% ipython --no-banner

In [1]: import numpy as np

In [2]: np.set_printoptions(precision=1, suppress=True, linewidth=160)

In [3]: m1 = np.loadtxt("w.csv", delimiter=",")

In [4]: print(m1)
[[-2. -2.  0.]
 [-2. -2. -2.]
 [ 0. -2.  0.]]

In [5]: evals, vecs = np.linalg.eigh(m1)

In [6]: print(np.round(vecs.T @ m1 @ vecs, 1) + 0)
[[-4.5  0.   0. ]
 [ 0.  -1.1  0. ]
 [ 0.   0.   1.6]]

In [7]: print(np.round(vecs.T @ vecs, 1) + 0)
[[1. 0. 0.]
 [0. 1. 0.]
 [0. 0. 1.]]

In [8]: evals, vecs = np.linalg.eigh(m1)

In [9]: x = np.array([-1, -5, 0])

In [10]: print(np.abs(m1).sum(axis=1).max(), np.round(np.abs(evals).max(), 1))
6.0 4.5

In [11]: feats = np.array([[5, 0, 1], [3, 0, 3], [0, 2, 1], [5, 5, 4], [1, 3, 1]])

In [12]: feats[0] = feats[2]

In [13]: print(feats)
[[0 2 1]
 [3 0 3]
 [0 2 1]
 [5 5 4]
 [1 3 1]]

In [14]: Y = np.c_[feats[:, :1] @ np.array([[1]]), np.array([3, 2, 3, 5, 9])]

In [15]: print(Y)
[[0 3]
 [3 2]
 [0 3]
 [5 5]
 [1 9]]

In [16]: print(np.round(np.linalg.norm(Y - feats @ np.linalg.lstsq(feats, Y)[0], axis=0), 1) + 0)
[0.  5.3]

In [17]: rng = np.random.default_rng(53)

In [18]: z = rng.permutation(3)

In [19]: print(z)
[0 2 1]

In [20]: Y = m1[z][:, z]

In [21]: print(round(np.linalg.det(Y), 1), round(float(np.linalg.det(m1[z])), 1))
8.0 -8.0

In [22]: print(np.sort(np.abs(np.linalg.eigvals(Y))))
[1.1 1.6 4.5]

In [23]: print(Y)
[[-2.  0. -2.]
 [ 0.  0. -2.]
 [-2. -2. -2.]]

In [24]: A = np.loadtxt("run4.csv", delimiter=",")

In [25]: print(A)
[[ 1.  -0.3]
 [ 0.3  1. ]]

In [26]: Y = A + rng.integers(-2, 3, (2, 1)) @ rng.integers(-2, 3, (1, 2))

In [27]: print(Y.round(1) + 0)
[[ 0.  -0.3]
 [-1.7  1. ]]

In [28]: print(np.linalg.matrix_rank(Y - A, tol=1e-8))
1

In [29]: print(np.linalg.svd(Y - A, compute_uv=False))
[2.2 0. ]

In [30]: K = np.array([[4.0, 1.0, 0.0], [0.0, 4.0, 1.0], [0.0, 0.0, 4.0]])

In [31]: print(K)
[[4. 1. 0.]
 [0. 4. 1.]
 [0. 0. 4.]]

In [32]: evals, vecs = np.linalg.eig(K)

In [33]: print(np.prod(evals))
64.0

In [34]: print(np.sort(np.linalg.eigvals(K.T)))
[4. 4. 4.]

In [35]: print(np.sort(np.linalg.eigvals(np.linalg.inv(K))))
[0.2 0.2 0.2]

In [36]: print(K @ vecs[:, 0] - evals[0] * vecs[:, 0])
[0. 0. 0.]

In [37]: print(evals)
[4. 4. 4.]

In [38]: print(np.sort(np.linalg.eigvals(K @ K)))
[16. 16. 16.]

In [39]: Q = K.astype(float).copy()

In [40]: for j in range(3):
    ...:     Q[:, j] -= Q[:, :j] @ (Q[:, :j].T @ Q[:, j])
    ...:     Q[:, j] /= np.linalg.norm(Q[:, j])
    ...: 

In [41]: print(Q.T @ Q)
[[1. 0. 0.]
 [0. 1. 0.]
 [0. 0. 1.]]

In [42]: print(Q.T @ K)
[[4. 1. 0.]
 [0. 4. 1.]
 [0. 0. 4.]]

In [43]: print(Q)
[[1. 0. 0.]
 [0. 1. 0.]
 [0. 0. 1.]]

In [44]: th = np.radians(135)

In [45]: Rm = np.eye(3)

In [46]: Rm[0, 0] = Rm[2, 2] = np.cos(th)

In [47]: Rm[0, 2], Rm[2, 0] = -np.sin(th), np.sin(th)

In [48]: print(Rm)
[[-0.7  0.  -0.7]
 [ 0.   1.   0. ]
 [ 0.7  0.  -0.7]]

In [49]: Y = K @ Rm.T

In [50]: print(np.allclose(K @ K.T, Y @ Y.T))
True

In [51]: print(Y)
[[-2.8  1.   2.8]
 [-0.7  4.  -0.7]
 [-2.8  0.  -2.8]]

In [52]: print(np.abs(Y - K).max(axis=0))
[6.8 0.  6.8]

In [53]: J = np.array([[-3.4, -8.8, -2.7],
    ...:     [-8.0, -11.2, -9.3],
    ...:     [-12.4, -16.1, -7.9],
    ...:     [-6.4, -11.4, -3.9],
    ...:     [-2.1, -7.8, -1.7],
    ...:     [-4.5, -11.4, 1.6],
    ...:     [-2.0, -8.8, 1.4],
    ...:     [-1.2, -7.1, -1.2],
    ...:     [-10.3, -15.2, -4.3],
    ...:     [-3.7, -9.0, -3.0],
    ...:     [-4.5, -10.9, 0.3],
    ...:     [-5.0, -9.5, -5.5],
    ...:     [-8.7, -13.6, -4.1],
    ...:     [0.4, -6.2, 0.8],
    ...:     [-4.0, -9.5, -2.4],
    ...:     [-5.4, -10.1, -5.0],
    ...:     [-2.3, -8.2, -1.2],
    ...:     [-2.9, -8.6, -1.9],
    ...:     [-2.8, -8.0, -3.5],
    ...:     [-3.2, -8.6, -2.9],
    ...:     [-0.8, -6.3, -2.3]])

In [54]: print(J)
[[ -3.4  -8.8  -2.7]
 [ -8.  -11.2  -9.3]
 [-12.4 -16.1  -7.9]
 [ -6.4 -11.4  -3.9]
 [ -2.1  -7.8  -1.7]
 [ -4.5 -11.4   1.6]
 [ -2.   -8.8   1.4]
 [ -1.2  -7.1  -1.2]
 [-10.3 -15.2  -4.3]
 [ -3.7  -9.   -3. ]
 [ -4.5 -10.9   0.3]
 [ -5.   -9.5  -5.5]
 [ -8.7 -13.6  -4.1]
 [  0.4  -6.2   0.8]
 [ -4.   -9.5  -2.4]
 [ -5.4 -10.1  -5. ]
 [ -2.3  -8.2  -1.2]
 [ -2.9  -8.6  -1.9]
 [ -2.8  -8.   -3.5]
 [ -3.2  -8.6  -2.9]
 [ -0.8  -6.3  -2.3]]

In [55]: x = np.array([0, -3, 1])

In [56]: y = J @ x

In [57]: coef, lr = np.zeros(3), 1 / np.linalg.norm(J, 2) ** 2

In [58]: for i in range(200):
    ...:     coef -= lr * J.T @ (J @ coef - y)
    ...:     if i % 50 == 0: print(i, round(np.linalg.norm(J @ coef - y), 1))
    ...: 
0 23.8
50 2.6
100 0.4
150 0.2

In [59]: print(coef.round(1) + 0)
[ 0. -3.  1.]

In [60]: print(round(np.linalg.cond(J), 1))
9.1
